% python3 -q
>>> import numpy as np
>>> import numpy.linalg as la
>>> np.set_printoptions(precision=4, suppress=True, linewidth=200)
>>> M = np.loadtxt("run1.csv", delimiter=",")
>>> M
array([[-0.1862,  0.0729,  0.7786,  0.5477],
       [-0.5959, -0.7831,  0.0591, -0.1516],
       [-0.5214,  0.5012,  0.172 , -0.6072],
       [ 0.3724, -0.0978,  0.59  , -0.4763],
       [-0.4469,  0.3474, -0.1123,  0.2854]])
>>> P = M @ la.solve(M.T @ M, M.T)
>>> P @ M[:, 2]
array([ 0.7786,  0.0591,  0.172 ,  0.59  , -0.1123])
>>> np.diag(P)
array([0.9462, 0.9947, 0.9214, 0.7232, 0.4145])
>>> round(np.trace(P), 4)
np.float64(4.0)
>>> print(P)
[[ 0.9462  0.0169 -0.065   0.122   0.1775]
 [ 0.0169  0.9947  0.0204 -0.0383 -0.0557]
 [-0.065   0.0204  0.9214  0.1475  0.2145]
 [ 0.122  -0.0383  0.1475  0.7232 -0.4026]
 [ 0.1775 -0.0557  0.2145 -0.4026  0.4145]]
>>> la.matrix_rank(np.eye(5) - P)
np.int64(1)
>>> Y = P / np.sqrt((P ** 2).mean(axis=1, keepdims=True))
>>> la.matrix_rank(Y) == la.matrix_rank(P)
np.True_
>>> la.matrix_rank(P - P.mean(axis=1, keepdims=True))
np.int64(4)
>>> la.svd(M, compute_uv=False)
array([1., 1., 1., 1.])
>>> np.round(M[:, 1] @ M[:, 0], 4)
np.float64(-0.0)
>>> vec = np.array([-2, -1, -2, -3])
>>> rhs = M @ vec
>>> c, lr = np.zeros(4), 1 / la.norm(M, 2) ** 2
>>> for i in range(50):
...     c -= lr * M.T @ (M @ c - rhs)
...     if i % 10 == 0: print(i, round(la.norm(M @ c - rhs), 4))
... 
0 0.0
10 0.0
20 0.0
30 0.0
40 0.0
>>> print(np.round(la.cond(M), 4))
1.0
>>> rng = np.random.default_rng(29574)
>>> labels = rng.permutation(4)
>>> Y = M[:, labels] * rng.choice([-1, 1], 4)
>>> Y
array([[ 0.5477, -0.1862,  0.7786, -0.0729],
       [-0.1516, -0.5959,  0.0591,  0.7831],
       [-0.6072, -0.5214,  0.172 , -0.5012],
       [-0.4763,  0.3724,  0.59  ,  0.0978],
       [ 0.2854, -0.4469, -0.1123, -0.3474]])
>>> U, _, Vt = la.svd(M.T @ Y)
>>> labels
array([3, 0, 2, 1])
>>> feats = np.eye(3, dtype=int)[rng.permutation(3)] * np.array([3, 3, 1])
>>> feats
array([[3, 0, 0],
       [0, 3, 0],
       [0, 0, 1]])
>>> vec = np.array([-9, 0, 7])
>>> rhs = feats @ vec
>>> rhs
array([-27,   0,   7])
>>> print(la.solve(feats, feats[:, 1]))
[0. 1. 0.]
>>> print(np.unravel_index(np.abs(feats).argmax(), feats.shape))
(np.int64(0), np.int64(0))
>>> la.svd(feats, compute_uv=False)
array([3., 3., 1.])
>>> np.count_nonzero(feats)
np.int64(3)
>>> np.diff(feats, axis=0)
array([[-3,  3,  0],
       [ 0, -3,  1]])
>>> print(feats.mean(axis=0))
[1.     1.     0.3333]
